$ python -q
>>> import numpy as np
>>> np.set_printoptions(precision=3, suppress=True, linewidth=160)
>>> C = np.array([[1, 0, 0], [0, 0, 2]])
>>> J = np.repeat(C, 21 // 2, axis=0)
>>> rng = np.random.default_rng(17900)
>>> J = J + 0.3 * rng.normal(size=J.shape)
>>> J
array([[ 0.945, -0.073, -0.117],
       [ 0.707, -0.26 , -0.503],
       [ 0.668, -0.128,  0.213],
       [ 0.789,  0.46 , -0.113],
       [ 1.22 ,  0.055,  0.487],
       [ 1.287, -0.349,  0.178],
       [ 0.388, -0.22 , -0.458],
       [ 1.026, -0.296, -0.268],
       [ 1.501,  0.055,  0.05 ],
       [ 0.908, -0.382,  0.528],
       [-0.357,  0.059,  1.494],
       [-0.064, -0.214,  1.865],
       [ 0.585,  0.073,  2.061],
       [ 0.113,  0.495,  2.026],
       [ 0.258,  0.371,  2.418],
       [ 0.003, -0.499,  2.028],
       [-0.113,  0.157,  2.183],
       [ 0.299, -0.13 ,  1.782],
       [-0.021,  0.427,  1.4  ],
       [-0.318,  0.14 ,  2.463]])
>>> U, s, Vt = np.linalg.svd(J, full_matrices=False)
>>> (s > 1e-8).sum()
np.int64(3)
>>> np.allclose(U * s @ Vt, J)
True
>>> np.abs(U[:, 0]).round(6).argmax()
np.int64(19)
>>> vec = np.array([0, 0, -1])
>>> h = np.maximum(J @ vec, 0)
>>> np.maximum(J @ vec, 0) - np.maximum(-J @ vec, 0)
array([ 0.117,  0.503, -0.213,  0.113, -0.487, -0.178,  0.458,  0.268, -0.05 , -0.528, -1.494, -1.865, -2.061, -2.026, -2.418, -2.028, -2.183, -1.782, -1.4  ,
       -2.463])
>>> Ac = (J - J.mean(axis=0)) / J.std(axis=0)
>>> Ac.std(axis=0)
array([1., 1., 1.])
>>> c = np.linalg.lstsq(np.delete(Ac, 1, axis=1), Ac[:, 1])[0]
>>> round(1 - np.var(Ac[:, 1] - np.delete(Ac, 1, axis=1) @ c), 3)
np.float64(0.117)
>>> Ac = J - J.mean(axis=0)
>>> U, s, Vt = np.linalg.svd(Ac, full_matrices=False)
>>> s ** 2 / (s ** 2).sum()
array([0.873, 0.078, 0.049])
>>> np.abs(Vt[0]).argmax()
np.int64(2)
>>> np.linalg.matrix_rank(Ac)
np.int64(3)
>>> (np.sign(U[:, 0]) == np.sign(U[0, 0])).astype(int)
array([1, 1, 1, 1, 1, 1, 1, 1, 1, 1, 0, 0, 0, 0, 0, 0, 0, 0, 0, 0])
>>> np.abs(U[:, 0]).argmax()
np.int64(19)
>>> print(s)
[5.044 1.512 1.196]
>>> Vt[0] * np.sign(Vt[0, np.abs(Vt[0]).argmax()])
array([-0.391,  0.092,  0.916])
>>> print(np.round(Ac.mean(axis=0), 3) + 0)
[0. 0. 0.]
>>> feats = np.loadtxt("arr.csv", delimiter=",")
>>> feats
array([[ 1.,  2., -2., -2.],
       [ 2.,  4., -4., -4.],
       [-2., -4.,  4.,  4.],
       [-2., -4.,  4.,  4.]])
>>> rk = np.linalg.matrix_rank(feats)
>>> rk
np.int64(1)
>>> N = np.linalg.svd(feats)[2][rk:].T
>>> np.round(feats @ N, 3) + 0
array([[0., 0., 0.],
       [0., 0., 0.],
       [0., 0., 0.],
       [0., 0., 0.]])
>>> N @ N.T
array([[ 0.923, -0.154,  0.154,  0.154],
       [-0.154,  0.692,  0.308,  0.308],
       [ 0.154,  0.308,  0.692, -0.308],
       [ 0.154,  0.308, -0.308,  0.692]])
>>> np.allclose(feats @ N, 0)
True
>>> N.shape
(4, 3)
>>> M = np.array([[-1, 2, 0], [2, -1, 2], [0, 2, -1]])
>>> # equal to its transpose
>>> u = np.array([2, 3, 0])
>>> other = M + np.outer(u, np.eye(3)[2])
>>> other
array([[-1.,  2.,  2.],
       [ 2., -1.,  5.],
       [ 0.,  2., -1.]])
>>> np.round(np.linalg.eigvalsh(M).min(), 3)
np.float64(-3.828)
>>> z = rng.permutation(3)
>>> other = M[:, z] * rng.choice([-1, 1], 3)
>>> other
array([[ 2,  0, -1],
       [-1, -2,  2],
       [ 2,  1,  0]])
>>> U, _, Vt = np.linalg.svd(M.T @ other)
>>> print(np.round(U @ Vt, 3) + 0)
[[ 0.  0.  1.]
 [ 1.  0.  0.]
 [ 0. -1.  0.]]
>>> W = np.array([[3, 1, 1], [2, 0, 0], [0, 2, 2]])
>>> c = np.array([-2, 1, 3])
>>> H = np.maximum(M @ W + c, 0)
>>> np.linalg.matrix_rank(H)
np.int64(3)
>>> C = np.array([[4, 9], [2, 7], [1, 1]])
>>> H @ C
array([[ 2,  2],
       [31, 76],
       [ 9, 19]])
>>> w, V = np.linalg.eig(M)
>>> print(np.sort(np.linalg.eigvals(np.linalg.inv(M))))
[-1.    -0.261  0.547]
>>> m1 = np.loadtxt("data.csv", delimiter=",")
>>> m1
array([[-3.,  0., -3.,  0., -3.,  0.],
       [-1.,  1., -1.,  1., -1.,  1.],
       [ 1.,  0.,  1.,  0.,  1.,  0.],
       [-3.,  0., -3.,  0., -3.,  0.],
       [-1.,  1., -1.,  1., -1.,  1.],
       [ 1.,  0.,  1.,  0.,  1.,  0.]])
>>> np.round(np.trace(np.linalg.pinv(m1) @ m1), 3)
np.float64(2.0)
>>> np.abs(np.diag(np.linalg.qr(m1)[1])) > 1e-9
array([ True,  True, False, False, False, False])
>>> np.linalg.lstsq(m1[:-1].T, m1[-1])[2]
np.int32(2)
>>> print(np.allclose(m1 @ m1.T, m1.T @ m1))
False
>>> np.allclose(m1, m1.T)
False
>>> (m1 - m1.T) / 2
array([[ 0. ,  0.5, -2. ,  1.5, -1. , -0.5],
       [-0.5,  0. , -0.5,  0.5, -1. ,  0.5],
       [ 2. ,  0.5,  0. ,  1.5,  1. , -0.5],
       [-1.5, -0.5, -1.5,  0. , -2. ,  0. ],
       [ 1. ,  1. , -1. ,  2. ,  0. ,  0. ],
       [ 0.5, -0.5,  0.5,  0. ,  0. ,  0. ]])
>>> np.round(np.sort(np.abs(np.linalg.eigvals(m1))), 3) + 0
array([0., 0., 0., 0., 0., 2.])
>>> m1 @ m1
array([[ 9., -3.,  9., -3.,  9., -3.],
       [ 0.,  0.,  0.,  0.,  0.,  0.],
       [-3.,  1., -3.,  1., -3.,  1.],
       [ 9., -3.,  9., -3.,  9., -3.],
       [ 0.,  0.,  0.,  0.,  0.,  0.],
       [-3.,  1., -3.,  1., -3.,  1.]])
>>> round(np.abs(np.linalg.eigvals(m1)).max(), 3)
np.float64(2.0)
>>> np.trace(m1)
np.float64(-2.0)
>>> (m1 + m1.T) / 2
array([[-3. , -0.5, -1. , -1.5, -2. ,  0.5],
       [-0.5,  1. , -0.5,  0.5,  0. ,  0.5],
       [-1. , -0.5,  1. , -1.5,  0. ,  0.5],
       [-1.5,  0.5, -1.5,  0. , -1. ,  0. ],
       [-2. ,  0. ,  0. , -1. , -1. ,  1. ],
       [ 0.5,  0.5,  0.5,  0. ,  1. ,  0. ]])
>>> other = np.array([[-1, -3], [-1, -2]])
>>> C = np.kron(other, feats)
>>> round(np.linalg.norm(C, 2), 3), np.round(np.linalg.norm(other, 2) * np.linalg.norm(feats, 2), 3)
(np.float64(50.236), np.float64(50.236))
>>> C
array([[ -1.,  -2.,   2.,   2.,  -3.,  -6.,   6.,   6.],
       [ -2.,  -4.,   4.,   4.,  -6., -12.,  12.,  12.],
       [  2.,   4.,  -4.,  -4.,   6.,  12., -12., -12.],
       [  2.,   4.,  -4.,  -4.,   6.,  12., -12., -12.],
       [ -1.,  -2.,   2.,   2.,  -2.,  -4.,   4.,   4.],
       [ -2.,  -4.,   4.,   4.,  -4.,  -8.,   8.,   8.],
       [  2.,   4.,  -4.,  -4.,   4.,   8.,  -8.,  -8.],
       [  2.,   4.,  -4.,  -4.,   4.,   8.,  -8.,  -8.]])
>>> C.shape
(8, 8)
>>> X = np.loadtxt("dump.csv", delimiter=",")
>>> X
array([[ 2.196,  6.309,  0.659],
       [ 1.017,  5.749,  1.496],
       [ 2.272, -2.055, -6.069],
       [ 1.86 ,  4.714, -1.393],
       [ 2.154,  1.873,  9.423],
       [ 2.319,  4.006,  6.938],
       [ 2.93 ,  6.749,  0.681],
       [ 1.448, -0.01 , -5.793],
       [ 2.384,  5.623,  8.412],
       [ 2.284,  3.227,  8.144],
       [ 3.809,  4.752, 10.842],
       [ 4.14 ,  3.793,  8.468],
       [ 3.607,  4.059,  9.386],
       [ 3.25 ,  4.218,  0.672],
       [ 1.027,  0.844, -5.263],
       [ 3.177, -1.197, -6.564],
       [ 3.147,  4.003,  9.548],
       [ 1.874,  4.295,  8.612],
       [ 1.364, -0.701, -6.501],
       [ 0.445,  2.294, -6.568],
       [-0.049,  6.153,  2.647]])
>>> C = X[[8, 11]].astype(float)
>>> for _ in range(4):
...     z = np.linalg.norm(X[:, None] - C, axis=-1).argmin(axis=1)
...     C = np.array([X[z == j].mean(axis=0) for j in range(2)])
... 
>>> z
array([0, 0, 1, 1, 0, 0, 0, 1, 0, 0, 0, 0, 0, 0, 1, 1, 0, 0, 1, 1, 0])
>>> C
array([[ 2.504,  4.629,  6.138],
       [ 1.656,  0.556, -5.45 ]])
